>>> import numpy as np
>>> np.set_printoptions(precision=2, suppress=True, linewidth=100)
>>> mat = np.loadtxt("block19.csv", delimiter=",")
>>> mat
array([[-1.,  0.,  0.,  0.,  0.,  0.,  0.,  0.],
       [ 2.,  0.,  0.,  0.,  0.,  0.,  0.,  0.],
       [ 1., -1.,  2.,  0.,  0.,  0.,  0.,  0.],
       [ 1.,  0., -1., -1.,  0.,  0.,  0.,  0.],
       [ 2., -3.,  0.,  1., -1.,  0.,  0.,  0.],
       [-2.,  0.,  0.,  3., -1.,  1.,  0.,  0.],
       [-3.,  1.,  3.,  2., -1.,  0.,  0.,  0.],
       [ 2.,  2.,  3., -2.,  3., -1.,  0., -1.]])
>>> # triangular: eigenvalues sit on the diagonal
>>> mat @ mat
array([[  1.,   0.,   0.,   0.,   0.,   0.,   0.,   0.],
       [ -2.,   0.,   0.,   0.,   0.,   0.,   0.,   0.],
       [ -1.,  -2.,   4.,   0.,   0.,   0.,   0.,   0.],
       [ -3.,   1.,  -1.,   1.,   0.,   0.,   0.,   0.],
       [ -9.,   3.,  -1.,  -2.,   1.,   0.,   0.,   0.],
       [  1.,   3.,  -3.,  -1.,   0.,   1.,   0.,   0.],
       [  8.,   0.,   4.,  -3.,   1.,   0.,   0.,   0.],
       [  9., -14.,   5.,   4.,  -5.,   0.,   0.,   1.]])
>>> np.sort(np.linalg.eigvals(mat))
array([-1., -1., -1., -1.,  0.,  0.,  1.,  2.])
>>> np.prod(np.diag(mat)), np.round(np.linalg.det(mat), 2)
(np.float64(0.0), np.float64(0.0))
>>> rank = np.linalg.matrix_rank(mat)
>>> rank
np.int64(7)
>>> ns = np.linalg.svd(mat)[2][rank:].T
>>> np.allclose(mat @ ns, 0)
True
>>> np.linalg.matrix_rank(mat.T @ mat), np.linalg.matrix_rank(mat @ mat.T)
(np.int64(7), np.int64(7))
>>> ns.shape
(8, 1)
>>> mat @ ns
array([[0.],
       [0.],
       [0.],
       [0.],
       [0.],
       [0.],
       [0.],
       [0.]])
>>> [int(np.linalg.matrix_rank(mat[:, :j + 1])) for j in range(8)]
[1, 2, 3, 4, 5, 6, 6, 7]
>>> ns @ ns.T
array([[0., 0., 0., 0., 0., 0., 0., 0.],
       [0., 0., 0., 0., 0., 0., 0., 0.],
       [0., 0., 0., 0., 0., 0., 0., 0.],
       [0., 0., 0., 0., 0., 0., 0., 0.],
       [0., 0., 0., 0., 0., 0., 0., 0.],
       [0., 0., 0., 0., 0., 0., 0., 0.],
       [0., 0., 0., 0., 0., 0., 1., 0.],
       [0., 0., 0., 0., 0., 0., 0., 0.]])
>>> np.allclose(mat, mat.T)
False
>>> np.sort(np.abs(np.linalg.eigvals(mat)))
array([0., 0., 1., 1., 1., 1., 1., 2.])
>>> round(np.linalg.det(mat), 2)
np.float64(0.0)
>>> np.allclose(mat @ mat.T, mat.T @ mat)
False
>>> np.trace(mat)
np.float64(-1.0)
>>> m1 = np.load("case12.npy")
>>> m1
array([[ 0.98, -0.95,  0.53,  1.24, -0.51, -0.22],
       [-0.42,  0.47, -0.48,  1.35,  0.67,  1.05],
       [-0.21,  1.07,  1.65,  0.22, -0.15, -0.01],
       [-1.68, -0.81,  0.22,  0.36, -0.45, -0.39],
       [ 0.  ,  0.25, -0.13,  0.46,  1.18, -1.52],
       [ 0.  ,  1.  , -0.83,  0.48, -1.29, -0.62]])
>>> O, vecs = np.linalg.qr(m1[:, :1])[0], np.linalg.qr(m1[:, 1:])[0]
>>> s = np.linalg.svd(O.T @ vecs, compute_uv=False)
>>> s.round(2) + 0
array([0.])
>>> np.round(np.linalg.norm(O @ O.T - vecs @ vecs.T, 2), 2)
np.float64(1.0)
>>> M2 = m1 / np.sqrt((m1 ** 2).mean(axis=1, keepdims=True))
>>> np.linalg.norm(M2, axis=1)
array([2.45, 2.45, 2.45, 2.45, 2.45, 2.45])
>>> np.linalg.matrix_rank(m1 - m1.mean(axis=1, keepdims=True))
np.int64(5)
>>> np.linalg.matrix_rank(M2) == np.linalg.matrix_rank(m1)
np.True_
>>> x0 = np.array([0, 0, 1, 1, 5, 0])
>>> h1 = np.maximum(m1 @ x0, 0)
>>> np.maximum(m1 @ (3 * x0), 0)
array([ 0.  , 12.7 ,  3.44,  0.  , 18.7 ,  0.  ])
>>> np.tanh(m1 @ x0)
array([-0.65,  1.  ,  0.82, -0.93,  1.  , -1.  ])
>>> h1
array([0.  , 4.23, 1.15, 0.  , 6.23, 0.  ])
>>> m1.T @ h1
array([-2.02,  4.78, -0.92,  8.85, 10.03, -5.06])
>>> np.maximum(m1 @ x0, 0) - np.maximum(-m1 @ x0, 0)
array([-0.78,  4.23,  1.15, -1.66,  6.23, -6.82])
>>> A = np.load("x.npy")
>>> A
array([[1, 0, 0, 0, 0],
       [3, 1, 0, 0, 0],
       [0, 3, 1, 0, 0],
       [3, 0, 0, 1, 0],
       [1, 0, 2, 0, 1]])
>>> O = A.astype(float).copy()
>>> for j in range(5):
...     O[:, j] -= O[:, :j] @ (O[:, :j].T @ O[:, j])
...     O[:, j] /= np.linalg.norm(O[:, j])
... 
>>> np.round(O.T @ O, 2) + 0
array([[1., 0., 0., 0., 0.],
       [0., 1., 0., 0., 0.],
       [0., 0., 1., 0., 0.],
       [0., 0., 0., 1., 0.],
       [0., 0., 0., 0., 1.]])
>>> np.round(O.T @ A, 2) + 0
array([[ 4.47,  0.67,  0.45,  0.67,  0.22],
       [ 0.  ,  3.09,  0.87, -0.15, -0.05],
       [ 0.  ,  0.  ,  2.01, -0.09,  0.97],
       [ 0.  ,  0.  ,  0.  ,  0.72, -0.1 ],
       [ 0.  ,  0.  ,  0.  ,  0.  ,  0.05]])
>>> O, R = np.linalg.qr(A)
>>> round(abs(R[0, 0]), 2), round(float(np.linalg.norm(A[:, 0])), 2)
(np.float64(4.47), 4.47)
>>> O.round(2) + 0
array([[-0.22,  0.05,  0.03,  0.22, -0.95],
       [-0.67, -0.18,  0.23,  0.61,  0.3 ],
       [ 0.  , -0.97, -0.08, -0.2 , -0.1 ],
       [-0.67,  0.15,  0.09, -0.72,  0.  ],
       [-0.22,  0.05, -0.97,  0.1 ,  0.05]])
>>> np.abs(np.diag(R))
array([4.47, 3.09, 2.01, 0.72, 0.05])
>>> np.trace(O @ O.T)
np.float64(5.0)
>>> O.shape, R.shape
((5, 5), (5, 5))
>>> np.round(O @ R, 2) + 0
array([[1., 0., 0., 0., 0.],
       [3., 1., 0., 0., 0.],
       [0., 3., 1., 0., 0.],
       [3., 0., 0., 1., 0.],
       [1., 0., 2., 0., 1.]])
>>> np.poly(A)
array([  1.,  -5.,  10., -10.,   5.,  -1.])
>>> np.kron(np.eye(2, dtype=int), A)
array([[1, 0, 0, 0, 0, 0, 0, 0, 0, 0],
       [3, 1, 0, 0, 0, 0, 0, 0, 0, 0],
       [0, 3, 1, 0, 0, 0, 0, 0, 0, 0],
       [3, 0, 0, 1, 0, 0, 0, 0, 0, 0],
       [1, 0, 2, 0, 1, 0, 0, 0, 0, 0],
       [0, 0, 0, 0, 0, 1, 0, 0, 0, 0],
       [0, 0, 0, 0, 0, 3, 1, 0, 0, 0],
       [0, 0, 0, 0, 0, 0, 3, 1, 0, 0],
       [0, 0, 0, 0, 0, 3, 0, 0, 1, 0],
       [0, 0, 0, 0, 0, 1, 0, 2, 0, 1]])
>>> np.linalg.eigvals(A)
array([1., 1., 1., 1., 1.])
>>> np.round(np.linalg.det(A.T), 2)
np.float64(1.0)
>>> J = np.load("mat.npy")
>>> J
array([[-1.,  1., -2., -2.],
       [-6.,  4., -4., -4.],
       [ 4., -1.,  5.,  2.],
       [-2.,  0., -2.,  1.]])
>>> M2 = J / np.sqrt((J ** 2).mean(axis=1, keepdims=True))
>>> J - J.mean(axis=1, keepdims=True)
array([[ 0.  ,  2.  , -1.  , -1.  ],
       [-3.5 ,  6.5 , -1.5 , -1.5 ],
       [ 1.5 , -3.5 ,  2.5 , -0.5 ],
       [-1.25,  0.75, -1.25,  1.75]])
>>> np.linalg.norm(M2, axis=1)
array([2., 2., 2., 2.])
>>> np.linalg.matrix_rank(J - J.mean(axis=1, keepdims=True))
np.int64(3)
>>> rng = np.random.default_rng(174)
>>> lab = rng.permutation(4)
>>> lab
array([1, 2, 0, 3])
>>> M2 = J[lab][:, lab]
>>> M2
array([[ 4., -4., -6., -4.],
       [-1.,  5.,  4.,  2.],
       [ 1., -2., -1., -2.],
       [ 0., -2., -2.,  1.]])
>>> np.diag(M2)
array([ 4.,  5., -1.,  1.])
>>> np.sort(np.abs(np.linalg.eigvals(M2)))
array([1., 2., 3., 3.])
>>> E = np.load("dump.npy")
>>> E
array([[0, 0, 1, 0, 0],
       [0, 1, 0, 0, 0],
       [0, 0, 0, 1, 0],
       [0, 0, 0, 0, 1],
       [1, 0, 0, 0, 0]])
>>> M2 = np.linalg.inv(E)
>>> np.allclose(M2, E.T)
True
>>> M2
array([[0., 0., 0., 0., 1.],
       [0., 1., 0., 0., 0.],
       [1., 0., 0., 0., 0.],
       [0., 0., 1., 0., 0.],
       [0., 0., 0., 1., 0.]])
>>> np.linalg.inv(M2)
array([[0., 0., 1., 0., 0.],
       [0., 1., 0., 0., 0.],
       [0., 0., 0., 1., 0.],
       [0., 0., 0., 0., 1.],
       [1., 0., 0., 0., 0.]])
>>> round(float(np.linalg.cond(E)), 2)
1.0
>>> np.linalg.det(E) * M2
array([[-0., -0., -0., -0., -1.],
       [-0., -1., -0., -0., -0.],
       [-1., -0., -0., -0., -0.],
       [-0., -0., -1., -0., -0.],
       [-0., -0., -0., -1., -0.]])
>>> E @ M2
array([[1., 0., 0., 0., 0.],
       [0., 1., 0., 0., 0.],
       [0., 0., 1., 0., 0.],
       [0., 0., 0., 1., 0.],
       [0., 0., 0., 0., 1.]])
>>> round(np.linalg.det(E) * np.linalg.det(M2), 2)
np.float64(1.0)
>>> E @ E
array([[0, 0, 0, 1, 0],
       [0, 1, 0, 0, 0],
       [0, 0, 0, 0, 1],
       [1, 0, 0, 0, 0],
       [0, 0, 1, 0, 0]])
>>> np.round(np.sort(np.linalg.eigvals(E).real), 2) + 0
array([-1.,  0.,  0.,  1.,  1.])
>>> (E != 0).astype(int)
array([[0, 0, 1, 0, 0],
       [0, 1, 0, 0, 0],
       [0, 0, 0, 1, 0],
       [0, 0, 0, 0, 1],
       [1, 0, 0, 0, 0]])
>>> np.round(np.linalg.det(E), 2)
np.float64(-1.0)
>>> P = np.triu(np.array([[2, 5, 0, 5, 0],
...     [3, 5, 2, 4, 5],
...     [3, 2, 0, 2, 4],
...     [4, 3, 3, 5, 5],
...     [2, 0, 3, 4, 1]]), 1) + np.eye(5)
>>> M2 = P @ E @ np.linalg.inv(P)
>>> M2
array([[  0.,   5.,  -9.,  -2.,  26.],
       [  5., -24.,  48., -23.,  47.],
       [  4., -20.,  40., -19.,  37.],
       [  5., -25.,  50., -25.,  51.],
       [  1.,  -5.,  10.,  -5.,  10.]])
>>> np.linalg.matrix_rank(M2)
np.int64(5)
>>> np.round(np.linalg.det(M2), 2)
np.float64(-1.0)
>>> np.trace(M2), np.trace(E)
(np.float64(1.0), np.int64(1))
>>> lab = rng.permutation(5)
>>> M2 = E[:, lab] * rng.choice([-1, 1], 5)
>>> M2
array([[ 1,  0,  0,  0,  0],
       [ 0, -1,  0,  0,  0],
       [ 0,  0,  0,  0,  1],
       [ 0,  0,  1,  0,  0],
       [ 0,  0,  0,  1,  0]])
>>> left, _, Vt = np.linalg.svd(E.T @ M2)
>>> np.linalg.lstsq(E, M2)[0]
array([[ 0.,  0.,  0.,  1.,  0.],
       [ 0., -1.,  0.,  0.,  0.],
       [ 1.,  0.,  0.,  0.,  0.],
       [ 0.,  0.,  0.,  0.,  1.],
       [ 0.,  0.,  1.,  0.,  0.]])
>>> lab
array([2, 1, 4, 0, 3])
